In [1]: import numpy as np

In [2]: np.set_printoptions(precision=2, suppress=True, linewidth=160)

In [3]: Z = np.sign(np.array([[1, 1, -1, 3], [-1, 2, 0, 1], [3, -3, -3, -2], [-1, -2, 1, 2]]))

In [4]: out = (np.tril(Z, -1) + np.eye(4)) @ (np.triu(Z, 1) + np.eye(4))

In [5]: ev = np.array([-1, 0, 3, 3])

In [6]: arr = np.rint(out * ev @ np.linalg.inv(out)) + 0

In [7]: arr
Out[7]: 
array([[-2., -3., -3., -1.],
       [ 8.,  3.,  0.,  4.],
       [-8.,  0.,  3., -4.],
       [ 2.,  6.,  6.,  1.]])

In [8]: # rank 3

In [9]: rank = np.linalg.matrix_rank(arr)

In [10]: rank
Out[10]: np.int64(3)

In [11]: null = np.linalg.svd(arr)[2][rank:].T

In [12]: np.round(null[:, 0] / null[np.abs(null[:, 0]).round(6).argmax(), 0], 2) + 0
Out[12]: array([-0.5,  0. ,  0. ,  1. ])

In [13]: np.allclose(arr @ null, 0)
Out[13]: True

In [14]: np.round(arr @ null, 2) + 0
Out[14]: 
array([[0.],
       [0.],
       [0.],
       [0.]])

In [15]: [int(np.linalg.matrix_rank(arr[:i])) for i in range(1, len(arr) + 1)]
Out[15]: [1, 2, 3, 3]

In [16]: null.shape
Out[16]: (4, 1)

In [17]: round(np.trace(np.linalg.pinv(arr) @ arr), 2)
Out[17]: np.float64(3.0)

In [18]: np.round(arr @ np.linalg.pinv(arr) @ arr, 2) + 0
Out[18]: 
array([[-2., -3., -3., -1.],
       [ 8.,  3.,  0.,  4.],
       [-8.,  0.,  3., -4.],
       [ 2.,  6.,  6.,  1.]])

In [19]: np.abs(np.diag(np.linalg.qr(arr)[1])) > 1e-9
Out[19]: array([ True,  True,  True, False])

In [20]: hat = np.triu(np.array([[-3, 2, 0, -1], [0, 3, 0, 2], [0, -3, 0, 1], [1, -2, -2, -3]]), 1) + np.eye(4)

In [21]: out = hat @ arr @ np.linalg.inv(hat)

In [22]: np.trace(out), np.trace(arr)
Out[22]: (np.float64(5.0), np.float64(5.0))

In [23]: np.linalg.matrix_rank(out)
Out[23]: np.int64(3)

In [24]: E = np.load("dump.npy")

In [25]: E
Out[25]: 
array([[3, 0, 3, 0, 3, 0],
       [3, 3, 3, 3, 3, 3],
       [0, 3, 0, 3, 0, 3],
       [3, 0, 3, 0, 3, 0],
       [3, 3, 3, 3, 3, 3],
       [0, 3, 0, 3, 0, 3]])

In [26]: # null space of dimension 4

In [27]: left, s, Vt = np.linalg.svd(E)

In [28]: np.argmax(s[:-1] / (s[1:] + 1e-6)) + 1
Out[28]: np.int64(2)

In [29]: out = left[:, :2] @ np.diag(s[:2]) @ Vt[:2]

In [30]: round(float(np.abs(E - out).max()), 2)
Out[30]: 0.0

In [31]: round(float(np.linalg.norm(E - out, 2)), 2), round(float(s[2]), 2)
Out[31]: (0.0, 0.0)

In [32]: np.linalg.matrix_rank(E, rtol=0.05)
Out[32]: np.int64(2)

In [33]: out.round(2) + 0
Out[33]: 
array([[3., 0., 3., 0., 3., 0.],
       [3., 3., 3., 3., 3., 3.],
       [0., 3., 0., 3., 0., 3.],
       [3., 0., 3., 0., 3., 0.],
       [3., 3., 3., 3., 3., 3.],
       [0., 3., 0., 3., 0., 3.]])

In [34]: np.linalg.matrix_rank(out)
Out[34]: np.int64(2)

In [35]: F = np.array([[-4, 5, 4, 7],
    ...:     [-4, 5, 4, 7],
    ...:     [-5, 4, 3, 6],
    ...:     [-5, 4, 3, 6],
    ...:     [-4, 5, 4, 7],
    ...:     [-4, 5, 4, 7]])

In [36]: F
Out[36]: 
array([[-4,  5,  4,  7],
       [-4,  5,  4,  7],
       [-5,  4,  3,  6],
       [-5,  4,  3,  6],
       [-4,  5,  4,  7],
       [-4,  5,  4,  7]])

In [37]: # rows and columns are dependent

In [38]: out = F[0, 0] * F[1:] - np.outer(F[1:, 0], F[0])

In [39]: out
Out[39]: 
array([[ 0,  0,  0,  0],
       [ 0,  9,  8, 11],
       [ 0,  9,  8, 11],
       [ 0,  0,  0,  0],
       [ 0,  0,  0,  0]])

In [40]: np.flatnonzero(~out.round(6).any(axis=1))
Out[40]: array([0, 3, 4])

In [41]: left, s, Vt = np.linalg.svd(F)

In [42]: s.round(2) + 0
Out[42]: array([24.34,  1.94,  0.  ,  0.  ])

In [43]: np.argmax(s[:-1] / (s[1:] + 1e-6)) + 1
Out[43]: np.int64(2)

In [44]: out = left[:, :2] @ np.diag(s[:2]) @ Vt[:2]

In [45]: round(np.linalg.norm(F - out, 2), 2), np.round(s[2], 2)
Out[45]: (np.float64(0.0), np.float64(0.0))

In [46]: left, s, Vt = np.linalg.svd(F, full_matrices=False)

In [47]: np.cumsum(s ** 2) / np.sum(s ** 2)
Out[47]: array([0.99, 1.  , 1.  , 1.  ])

In [48]: (s > 1e-8).sum()
Out[48]: np.int64(2)

In [49]: np.round(left.T @ left, 2) + 0
Out[49]: 
array([[1., 0., 0., 0.],
       [0., 1., 0., 0.],
       [0., 0., 1., 0.],
       [0., 0., 0., 1.]])

In [50]: np.round(s / s[0], 2) + 0
Out[50]: array([1.  , 0.08, 0.  , 0.  ])

In [51]: np.round(Vt @ Vt.T, 2) + 0
Out[51]: 
array([[1., 0., 0., 0.],
       [0., 1., 0., 0.],
       [0., 0., 1., 0.],
       [0., 0., 0., 1.]])

In [52]: np.allclose(left * s @ Vt, F)
Out[52]: True
